$ ipython --no-banner

In [1]: import numpy as np

In [2]: np.set_printoptions(suppress=True, linewidth=140)

In [3]: tidy = lambda a: np.round(a, 2) + 0

In [4]: mat = np.vander(np.arange(5) - 2, 4, increasing=True)

In [5]: mat
Out[5]: 
array([[ 1, -2,  4, -8],
       [ 1, -1,  1, -1],
       [ 1,  0,  0,  0],
       [ 1,  1,  1,  1],
       [ 1,  2,  4,  8]])

In [6]: ang = np.radians(120)

In [7]: R = np.eye(4)

In [8]: R[2, 2] = R[1, 1] = np.cos(ang)

In [9]: R[2, 1], R[1, 2] = -np.sin(ang), np.sin(ang)

In [10]: tidy(R)
Out[10]: 
array([[ 1.  ,  0.  ,  0.  ,  0.  ],
       [ 0.  , -0.5 ,  0.87,  0.  ],
       [ 0.  , -0.87, -0.5 ,  0.  ],
       [ 0.  ,  0.  ,  0.  ,  1.  ]])

In [11]: M2 = mat @ R.T

In [12]: tidy(np.linalg.det(R)), tidy(np.trace(R))
Out[12]: (np.float64(1.0), np.float64(1.0))

In [13]: np.allclose(mat @ mat.T, M2 @ M2.T)
Out[13]: True

In [14]: M2 = np.array([[1, 0, 1], [-4, 1, -3]])

In [15]: W2 = np.kron(M2, mat)

In [16]: W2.shape
Out[16]: (10, 12)

In [17]: W2
Out[17]: 
array([[  1,  -2,   4,  -8,   0,   0,   0,   0,   1,  -2,   4,  -8],
       [  1,  -1,   1,  -1,   0,   0,   0,   0,   1,  -1,   1,  -1],
       [  1,   0,   0,   0,   0,   0,   0,   0,   1,   0,   0,   0],
       [  1,   1,   1,   1,   0,   0,   0,   0,   1,   1,   1,   1],
       [  1,   2,   4,   8,   0,   0,   0,   0,   1,   2,   4,   8],
       [ -4,   8, -16,  32,   1,  -2,   4,  -8,  -3,   6, -12,  24],
       [ -4,   4,  -4,   4,   1,  -1,   1,  -1,  -3,   3,  -3,   3],
       [ -4,   0,   0,   0,   1,   0,   0,   0,  -3,   0,   0,   0],
       [ -4,  -4,  -4,  -4,   1,   1,   1,   1,  -3,  -3,  -3,  -3],
       [ -4,  -8, -16, -32,   1,   2,   4,   8,  -3,  -6, -12, -24]])

In [18]: M2 = np.c_[mat[:, :1] @ np.array([[-2]]), np.array([-2, -2, 2, -2, 0])]

In [19]: M2
Out[19]: 
array([[-2, -2],
       [-2, -2],
       [-2,  2],
       [-2, -2],
       [-2,  0]])

In [20]: tidy(np.linalg.norm(M2 - mat @ np.linalg.lstsq(mat, M2)[0], axis=0))
Out[20]: array([0.  , 3.11])

In [21]: f, r1 = mat[3], mat[4]

In [22]: f @ r1
Out[22]: np.int64(15)

In [23]: p = (f @ r1) / (f @ f) * f

In [24]: np.outer(f, r1)
Out[24]: 
array([[1, 2, 4, 8],
       [1, 2, 4, 8],
       [1, 2, 4, 8],
       [1, 2, 4, 8]])

In [25]: (r1 - p) @ f
Out[25]: np.float64(0.0)

In [26]: r1 - p
Out[26]: array([-2.75, -1.75,  0.25,  4.25])

In [27]: vec = np.array([-2, -1, 2, -1])

In [28]: rhs = mat @ vec

In [29]: np.linalg.solve(mat, rhs)
LinAlgError: Last 2 dimensions of the array must be square


In [30]: rhs
Out[30]: array([16,  2, -2, -2, -4])

In [31]: tidy(np.linalg.lstsq(mat, rhs)[0])
Out[31]: array([-2., -1.,  2., -1.])

In [32]: rng = np.random.default_rng(64)

In [33]: rhs = rhs + 0.05 * rng.normal(size=5)

In [34]: tidy(rhs)
Out[34]: array([15.97,  1.99, -2.07, -1.97, -3.93])

In [35]: coef, *_ = np.linalg.lstsq(mat, rhs)

In [36]: coef.round()
Out[36]: array([-2., -1.,  2., -1.])

In [37]: tidy(coef)
Out[37]: array([-2.03, -0.98,  2.01, -1.  ])

In [38]: A = np.load("run10.npy")

In [39]: A
Out[39]: 
array([[-3,  0,  0,  0],
       [ 0,  0,  0,  0],
       [ 0,  0, -3,  0],
       [ 0,  2,  0,  0]])

In [40]: # triangular, det is the product of the diagonal

In [41]: ang = np.radians(30)

In [42]: R = np.eye(4)

In [43]: R[2, 2] = R[3, 3] = np.cos(ang)

In [44]: R[2, 3], R[3, 2] = -np.sin(ang), np.sin(ang)

In [45]: tidy(R)
Out[45]: 
array([[ 1.  ,  0.  ,  0.  ,  0.  ],
       [ 0.  ,  1.  ,  0.  ,  0.  ],
       [ 0.  ,  0.  ,  0.87, -0.5 ],
       [ 0.  ,  0.  ,  0.5 ,  0.87]])

In [46]: M2 = A @ R.T

In [47]: tidy(np.linalg.det(R)), tidy(np.trace(R))
Out[47]: (np.float64(1.0), np.float64(3.73))

In [48]: np.allclose(A @ A.T, M2 @ M2.T)
Out[48]: True

In [49]: tidy(M2)
Out[49]: 
array([[-3. ,  0. ,  0. ,  0. ],
       [ 0. ,  0. ,  0. ,  0. ],
       [ 0. ,  0. , -2.6, -1.5],
       [ 0. ,  2. ,  0. ,  0. ]])

In [50]: f = np.array([2, 1, 1])

In [51]: K = np.array([np.roll(f, i) for i in range(3)])

In [52]: K
Out[52]: 
array([[2, 1, 1],
       [1, 2, 1],
       [1, 1, 2]])

In [53]: # symmetric, so the eigenvalues are real

In [54]: f = np.array([0, 2])

In [55]: np.polyval(f, mat[4])
Out[55]: array([2, 2, 2, 2])

In [56]: vec = np.ones(3)

In [57]: for _ in range(5):
    ...:     vec = K @ vec
    ...:     vec /= np.linalg.norm(vec)
    ...:     print(round(vec @ K @ vec, 2))
    ...: 
4.0
4.0
4.0
4.0
4.0

In [58]: tidy(np.linalg.eigvalsh(K)[-1])
Out[58]: np.float64(4.0)

In [59]: vals, evecs = np.linalg.eigh(K)

In [60]: tidy(np.linalg.svd(K, compute_uv=False))
Out[60]: array([4., 1., 1.])

In [61]: tidy(np.abs(evecs[:, -1]))
Out[61]: array([0.58, 0.58, 0.58])

In [62]: tidy(vals.sum()), np.trace(K)
Out[62]: (np.float64(6.0), np.int64(6))

In [63]: tidy(evecs.T @ evecs)
Out[63]: 
array([[1., 0., 0.],
       [0., 1., 0.],
       [0., 0., 1.]])

In [64]: tidy(np.linalg.eigvalsh(K @ K))
Out[64]: array([ 1.,  1., 16.])

In [65]: np.abs(evecs[:, -1]).round(6).argmax()
Out[65]: np.int64(0)

In [66]: X = np.load("out4.npy")

In [67]: X
Out[67]: 
array([[2, 2, 2],
       [2, 4, 4],
       [2, 4, 6]])

In [68]: # symmetric

In [69]: vals, evecs = np.linalg.eigh(X)

In [70]: vec = np.array([3, -2, 0])

In [71]: tidy(vec @ X @ vec / (vec @ vec)), tidy(vals[0]), tidy(vals[-1])
Out[71]: (np.float64(0.77), np.float64(0.62), np.float64(10.1))

In [72]: tidy(np.linalg.eigvalsh(X[1:, 1:]))
Out[72]: array([0.88, 9.12])

In [73]: tidy(evecs * np.maximum(vals, 0) @ evecs.T)
Out[73]: 
array([[2., 2., 2.],
       [2., 4., 4.],
       [2., 4., 6.]])

In [74]: vec @ X @ vec
Out[74]: np.int64(10)
